% ipython --no-banner

In [1]: import numpy as np

In [2]: import numpy.linalg as la

In [3]: np.set_printoptions(suppress=True, linewidth=140)

In [4]: A = np.load("out4.npy")

In [5]: A.round(4)
Out[5]: 
array([[ 0.4436, -1.7221,  4.6731],
       [ 1.617 ,  4.6537, -0.8532],
       [ 2.0052,  4.4422,  1.1163],
       [-0.6041,  1.3712, -4.7702],
       [ 2.0055,  4.4413,  1.1192],
       [-1.9689, -4.5188, -0.8392],
       [ 0.169 ,  2.9132, -4.0601],
       [ 1.8029,  4.6628, -0.0904],
       [ 2.0115,  3.0599,  3.4046],
       [ 1.6105,  4.6516, -0.8767],
       [-0.2506, -3.0546,  3.9505],
       [ 0.5143, -1.5696,  4.7193],
       [ 0.6512, -1.265 ,  4.7933],
       [ 1.6052,  4.6498, -0.8961],
       [ 0.5876,  3.5948, -3.4253],
       [ 0.8053, -0.9063,  4.8508],
       [ 0.733 , -1.0767,  4.8274]])

In [6]: rank = la.matrix_rank(A)

In [7]: rank
Out[7]: np.int64(2)

In [8]: ns = la.svd(A)[2][rank:].T

In [9]: [int(la.matrix_rank(np.delete(A, i, axis=0))) for i in range(17)]
Out[9]: [2, 2, 2, 2, 2, 2, 2, 2, 2, 2, 2, 2, 2, 2, 2, 2, 2]

In [10]: [int(la.matrix_rank(A[:, :j + 1])) for j in range(3)]
Out[10]: [1, 2, 2]

In [11]: print(np.round(ns[:, 0] / ns[np.abs(ns[:, 0]).round(6).argmax(), 0], 4))
[ 1.     -0.3913 -0.2391]

In [12]: np.round(A @ ns, 4) + 0
Out[12]: 
array([[0.],
       [0.],
       [0.],
       [0.],
       [0.],
       [0.],
       [0.],
       [0.],
       [0.],
       [0.],
       [0.],
       [0.],
       [0.],
       [0.],
       [0.],
       [0.],
       [0.]])

In [13]: M = np.loadtxt("layer4.csv", delimiter=",")

In [14]: M.round(4)
Out[14]: 
array([[0.6447, 0.0921, 0.4605, 0.0921],
       [0.0921, 0.0132, 0.0658, 0.0132],
       [0.4605, 0.0658, 0.3289, 0.0658],
       [0.0921, 0.0132, 0.0658, 0.0132]])

In [15]: round(float(la.det(M[::-1])), 4)
Out[15]: 0.0

In [16]: np.einsum("ij,ji->", M, M)
Out[16]: np.float64(1.0)

In [17]: np.round(np.poly(M), 4) + 0
Out[17]: array([ 1., -1.,  0.,  0.,  0.])

In [18]: la.lstsq(M[:-1].T, M[-1])[2]
Out[18]: np.int32(1)

In [19]: np.unique(M.round(6), axis=0).shape
Out[19]: (3, 4)

In [20]: np.abs(np.diag(la.qr(M)[1])) > 1e-9
Out[20]: array([ True, False, False, False])

In [21]: np.round(np.trace(la.pinv(M) @ M), 4)
Out[21]: np.float64(1.0)

In [22]: left, sv, Vt = la.svd(M)

In [23]: V = Vt[:(sv > 1e-8).sum()]

In [24]: rng = np.random.default_rng(23)

In [25]: x0 = M[1] + 5 * M[0] + rng.integers(2) * np.eye(4)[2]

In [26]: print(x0.round(4))
[3.3158 0.4737 2.3684 0.4737]

In [27]: np.round(np.diag(V.T @ V), 4)
Out[27]: array([0.6447, 0.0132, 0.3289, 0.0132])

In [28]: np.round(V.T @ V, 4)
Out[28]: 
array([[0.6447, 0.0921, 0.4605, 0.0921],
       [0.0921, 0.0132, 0.0658, 0.0132],
       [0.4605, 0.0658, 0.3289, 0.0658],
       [0.0921, 0.0132, 0.0658, 0.0132]])

In [29]: K, _ = la.qr(np.array([[-1.3, -0.9], [-0.2, 0.0]]))

In [30]: K.round(4)
Out[30]: 
array([[-0.9884, -0.1521],
       [-0.1521,  0.9884]])

In [31]: ev, V = la.eigh(K)

In [32]: np.round(V.T @ K @ V, 4) + 0
Out[32]: 
array([[-1.,  0.],
       [ 0.,  1.]])

In [33]: print(np.round(la.svd(K, compute_uv=False), 4))
[1. 1.]

In [34]: np.round(la.eigvalsh(K + -3 * np.eye(2)), 4)
Out[34]: array([-4., -2.])

In [35]: np.round(la.eigvalsh(K @ K), 4)
Out[35]: array([1., 1.])

In [36]: np.round(V.T @ V, 4) + 0
Out[36]: 
array([[1., 0.],
       [0., 1.]])

In [37]: np.round(V @ np.diag(ev) @ V.T, 4)
Out[37]: 
array([[-0.9884, -0.1521],
       [-0.1521,  0.9884]])

In [38]: arr = np.loadtxt("mat.csv", delimiter=",")

In [39]: print(arr)
[[  6.1038  -1.6169   4.5865]
 [ -2.6076   3.5648  -0.6069]
 [ -4.125   -7.8441   4.0247]
 [  6.1728  -5.2364  -0.0532]
 [ -0.5289   0.7946  -1.5026]
 [  5.4132   8.5145   1.6438]
 [  2.0219   2.3307  -2.6826]
 [  4.9572  -7.0689   3.9182]
 [ -1.2431   7.8542  -5.8267]
 [ -1.7944  -0.1714  -2.7831]
 [  4.8805   3.8941  -1.7869]
 [ -0.3516   7.9907   0.3116]
 [  6.0954  -2.3533  -1.1972]
 [ -0.2673   0.4031  -7.5914]
 [ -1.9649   0.2252  -2.6427]
 [ -4.879    1.3623  -4.8283]
 [  3.1277  -4.9793  -0.7771]
 [ -3.4025  -0.0644  -3.249 ]
 [ -1.3738 -10.9922   2.0421]
 [  2.5007  -1.8266  -3.5098]
 [  0.3925   2.4437  -2.5558]
 [ -7.8409  -3.9478  -5.7065]
 [  5.5139  -6.2154   2.2646]
 [ -3.1222   3.7248   9.2024]
 [  2.5751  -4.3126  -2.1977]]

In [40]: gram = np.cov(arr, rowvar=False)

In [41]: np.round(np.polyfit(arr[:, 1], arr[:, 0], 1), 4)
Out[41]: array([-0.0645,  0.6152])

In [42]: np.argwhere(np.triu(np.abs(np.corrcoef(arr.T)) > 0.8, 1))
Out[42]: array([], shape=(0, 2), dtype=int64)

In [43]: gram.round(4)
Out[43]: 
array([[15.7653, -1.6546,  4.0036],
       [-1.6546, 25.6436, -4.0342],
       [ 4.0036, -4.0342, 14.2646]])

In [44]: print(np.round(arr.std(axis=0), 4))
[3.8903 4.9616 3.7005]

In [45]: round(float(np.corrcoef(arr[:, 1], arr[:, 0])[0, 1]), 4)
Out[45]: -0.0823

In [46]: x0 = np.array([0, -2, -1])

In [47]: y = arr @ x0

In [48]: np.round(la.solve(arr.T @ arr, arr.T @ y), 4) + 0
Out[48]: array([ 0., -2., -1.])

In [49]: np.round(la.pinv(arr) @ arr, 4) + 0
Out[49]: 
array([[1., 0., 0.],
       [0., 1., 0.],
       [0., 0., 1.]])

In [50]: y = y + 0.02 * rng.normal(size=25)

In [51]: y.round(4)
Out[51]: 
array([ -1.3483,  -6.5239,  11.6171,  10.5346,  -0.1291, -18.6546,  -1.9667,  10.2362,  -9.8651,   3.1319,  -6.012 , -16.2991,   5.934 ,
         6.7736,   2.1877,   2.0892,  10.7254,   3.3717,  19.9474,   7.1571,  -2.3387,  13.5898,  10.168 , -16.6789,  10.8239])

In [52]: c, *_ = la.lstsq(arr, y)

In [53]: [round(float(la.norm(la.solve(arr.T @ arr + lam * np.eye(3), arr.T @ y))), 2) for lam in (0, 1, 10, 100)]
Out[53]: [2.24, 2.23, 2.19, 1.84]

In [54]: np.round(arr.T @ (y - arr @ c), 4) + 0
Out[54]: array([0., 0., 0.])

In [55]: round(float(la.norm(y - arr @ c)), 4)
Out[55]: 0.0743

In [56]: c.round()
Out[56]: array([ 0., -2., -1.])

In [57]: data = np.array([[-2, -2, -2, -2],
    ...:     [-2, -4, -4, -4],
    ...:     [-2, -4, -6, -6],
    ...:     [-2, -4, -6, -8]])

In [58]: np.round(la.eigvalsh(data).min(), 4)
Out[58]: np.float64(-16.5817)

In [59]: [round(float(la.det(data[:i, :i])), 2) + 0 for i in range(1, 5)]
Out[59]: [-2.0, 4.0, -8.0, 16.0]

In [60]: np.all(la.eigvalsh(data) > 0)
Out[60]: np.False_

In [61]: Y = la.inv(data)

In [62]: (np.abs(Y) > 1e-9).astype(int)
Out[62]: 
array([[1, 1, 0, 0],
       [1, 1, 1, 0],
       [0, 1, 1, 1],
       [0, 0, 1, 1]])

In [63]: round(float(la.slogdet(data)[0]), 4)
Out[63]: 1.0

In [64]: print(np.round(la.det(data) * Y, 4))
[[-16.   8.  -0.  -0.]
 [  8. -16.   8.  -0.]
 [ -0.   8. -16.   8.]
 [ -0.  -0.   8.  -8.]]

In [65]: round(float(la.cond(data)), 4)
Out[65]: 29.2841

In [66]: np.allclose(Y, data.T)
Out[66]: False

In [67]: np.round(la.inv(Y), 4)
Out[67]: 
array([[-2., -2., -2., -2.],
       [-2., -4., -4., -4.],
       [-2., -4., -6., -6.],
       [-2., -4., -6., -8.]])

In [68]: mat = np.load("test18.npy")

In [69]: print(mat)
[[1 1 3 3]
 [1 1 1 3]
 [3 1 1 1]
 [3 3 1 1]]

In [70]: Q = mat.astype(float).copy()

In [71]: for j in range(4):
    ...:     Q[:, j] -= Q[:, :j] @ (Q[:, :j].T @ Q[:, j])
    ...:     Q[:, j] /= la.norm(Q[:, j])
    ...: 

In [72]: np.round(Q.T @ Q, 4) + 0
Out[72]: 
array([[1., 0., 0., 0.],
       [0., 1., 0., 0.],
       [0., 0., 1., 0.],
       [0., 0., 0., 1.]])

In [73]: Q.round(4)
Out[73]: 
array([[ 0.2236,  0.2023,  0.9239, -0.2357],
       [ 0.2236,  0.2023,  0.1421,  0.9428],
       [ 0.6708, -0.7416,  0.    ,  0.    ],
       [ 0.6708,  0.6068, -0.3553, -0.2357]])

In [74]: np.round(Q.T @ mat, 4) + 0
Out[74]: 
array([[4.4721, 3.1305, 2.2361, 2.6833],
       [0.    , 1.4832, 0.6742, 1.0787],
       [0.    , 0.    , 2.5584, 2.8427],
       [0.    , 0.    , 0.    , 1.8856]])

In [75]: C = A[[14, 5]].astype(float)

In [76]: for _ in range(6):
    ...:     lab = la.norm(A[:, None] - C, axis=-1).argmin(axis=1)
    ...:     C = np.array([A[lab == j].mean(axis=0) for j in range(2)])
    ...: 

In [77]: lab
Out[77]: array([1, 0, 0, 0, 0, 1, 0, 0, 0, 0, 1, 1, 1, 0, 0, 1, 1])

In [78]: print(C.round(4))
[[ 1.281   3.844  -0.9332]
 [ 0.1326 -2.0162  3.8536]]

In [79]: np.bincount(lab)
Out[79]: array([10,  7])

In [80]: print(la.cond(M) > 100)
True

In [81]: print(la.matrix_rank(M, rtol=0.1))
1

In [82]: w1 = np.array([[3, 2, 1], [3, 2, 1], [0, 3, 0], [1, 1, 2]])

In [83]: c = np.array([1, -4, -4])

In [84]: H = np.maximum(mat @ w1 + c, 0)

In [85]: (H > 0).astype(int)
Out[85]: 
array([[1, 1, 1],
       [1, 1, 1],
       [1, 1, 1],
       [1, 1, 1]])

In [86]: la.matrix_rank(H)
Out[86]: np.int64(3)

In [87]: (H > 0).mean(axis=0)
Out[87]: array([1., 1., 1.])

In [88]: C = np.array([[3, -3, -3], [-1, 2, 0], [-2, 0, 2]])

In [89]: print(H @ C)
[[ 10  -6 -22]
 [ 16 -18 -22]
 [ 30 -26 -38]
 [ 40 -36 -52]]

In [90]: (H @ C).round(6).argmax(axis=1)
Out[90]: array([0, 0, 0, 0])

In [91]: E = np.load("x.npy")

In [92]: E
Out[92]: 
array([[1, 0, 0],
       [2, 1, 0],
       [0, 2, 1]])

In [93]: lab = rng.permutation(3)

In [94]: lab
Out[94]: array([0, 2, 1])

In [95]: Y = E[lab][:, lab]

In [96]: np.diag(Y)
Out[96]: array([1, 1, 1])

In [97]: np.round(la.det(Y), 4), round(la.det(E[lab]), 4)
Out[97]: (np.float64(1.0), np.float64(-1.0))

In [98]: print(np.allclose(Y, E))
False

In [99]: Q, Rm = la.qr(E)

In [100]: Q.round(4)
Out[100]: 
array([[-0.4472,  0.1952,  0.8729],
       [-0.8944, -0.0976, -0.4364],
       [-0.    , -0.9759,  0.2182]])

In [101]: Q.shape, Rm.shape
Out[101]: ((3, 3), (3, 3))

In [102]: print(Rm.round(4))
[[-2.2361 -0.8944  0.    ]
 [ 0.     -2.0494 -0.9759]
 [ 0.      0.      0.2182]]

In [103]: np.allclose(Rm.T @ Rm, E.T @ E)
Out[103]: True

In [104]: np.round(np.trace(Q @ Q.T), 4)
Out[104]: np.float64(3.0)

In [105]: np.round(np.abs(np.diag(Rm)), 4)
Out[105]: array([2.2361, 2.0494, 0.2182])

In [106]: print(np.round(np.sort(np.abs(la.eigvals(E))), 4))
[1. 1. 1.]

In [107]: print(np.round(np.abs(la.eigvals(E)).max(), 4))
1.0

In [108]: (E - E.T) / 2
Out[108]: 
array([[ 0., -1.,  0.],
       [ 1.,  0., -1.],
       [ 0.,  1.,  0.]])

In [109]: np.allclose(E, E.T)
Out[109]: False

In [110]: np.allclose(E @ E.T, E.T @ E)
Out[110]: False

In [111]: E @ E
Out[111]: 
array([[1, 0, 0],
       [4, 1, 0],
       [4, 4, 1]])

In [112]: np.trace(E)
Out[112]: np.int64(3)

In [113]: print(round(float(la.det(E)), 4))
1.0

In [114]: ev, V = la.eig(E)

In [115]: np.round(np.sort(la.eigvals(la.inv(E))), 4)
Out[115]: array([1., 1., 1.])

In [116]: np.round(np.sort(la.eigvals(E.T)), 4)
Out[116]: array([1., 1., 1.])

In [117]: ev
Out[117]: array([1., 1., 1.])

In [118]: feats = np.loadtxt("data.csv", delimiter=",")

In [119]: feats
Out[119]: 
array([[-12.,  -8.,  -8.],
       [ -3.,  -2.,  -2.],
       [  3.,   2.,   2.]])

In [120]: rank = la.matrix_rank(feats)

In [121]: rank
Out[121]: np.int64(1)

In [122]: ns = la.svd(feats)[2][rank:].T

In [123]: np.round(feats @ ns, 4) + 0
Out[123]: 
array([[0., 0.],
       [0., 0.],
       [0., 0.]])

In [124]: np.allclose(feats @ ns, 0)
Out[124]: True

In [125]: ns.shape
Out[125]: (3, 2)

In [126]: la.matrix_rank(feats.T @ feats), la.matrix_rank(feats @ feats.T)
Out[126]: (np.int64(1), np.int64(1))

In [127]: left, sv, Vt = la.svd(feats)

In [128]: np.argmax(sv[:-1] / (sv[1:] + 1e-6)) + 1
Out[128]: np.int64(1)

In [129]: Y = left[:, :1] @ np.diag(sv[:1]) @ Vt[:1]

In [130]: print(la.matrix_rank(Y))
1

In [131]: round(float(la.norm(feats - Y, 2)), 4), np.round(sv[1], 4)
Out[131]: (0.0, np.float64(0.0))

In [132]: left, sv, Vt = la.svd(feats)

In [133]: V = Vt[:(sv > 1e-8).sum()]

In [134]: x0 = feats[0] + -1 * feats[1] + rng.integers(2) * np.eye(3)[0]

In [135]: x0
Out[135]: array([-9., -6., -6.])

In [136]: np.round(la.norm(x0 - V.T @ V @ x0), 4)
Out[136]: np.float64(0.0)

In [137]: np.allclose(V.T @ V @ x0, x0)
Out[137]: True

In [138]: print(np.round(np.diag(V.T @ V), 4))
[0.5294 0.2353 0.2353]

In [139]: print(np.round(feats @ la.pinv(feats) @ feats, 4))
[[-12.  -8.  -8.]
 [ -3.  -2.  -2.]
 [  3.   2.   2.]]

In [140]: la.lstsq(feats[:-1].T, feats[-1])[2]
Out[140]: np.int32(1)

In [141]: x0 = np.array([1, 0, 2])

In [142]: h1 = np.maximum(feats @ x0, 0)

In [143]: np.maximum(feats @ x0, 0) - np.maximum(-feats @ x0, 0)
Out[143]: array([-28.,  -7.,   7.])

In [144]: feats.T @ h1
Out[144]: array([21., 14., 14.])

In [145]: h1
Out[145]: array([0., 0., 7.])

In [146]: print(np.flatnonzero(h1 > 1e-9))
[2]

In [147]: np.round(np.tanh(feats @ x0), 4)
Out[147]: array([-1., -1.,  1.])

In [148]: np.maximum(feats @ (3 * x0), 0)
Out[148]: array([ 0.,  0., 21.])
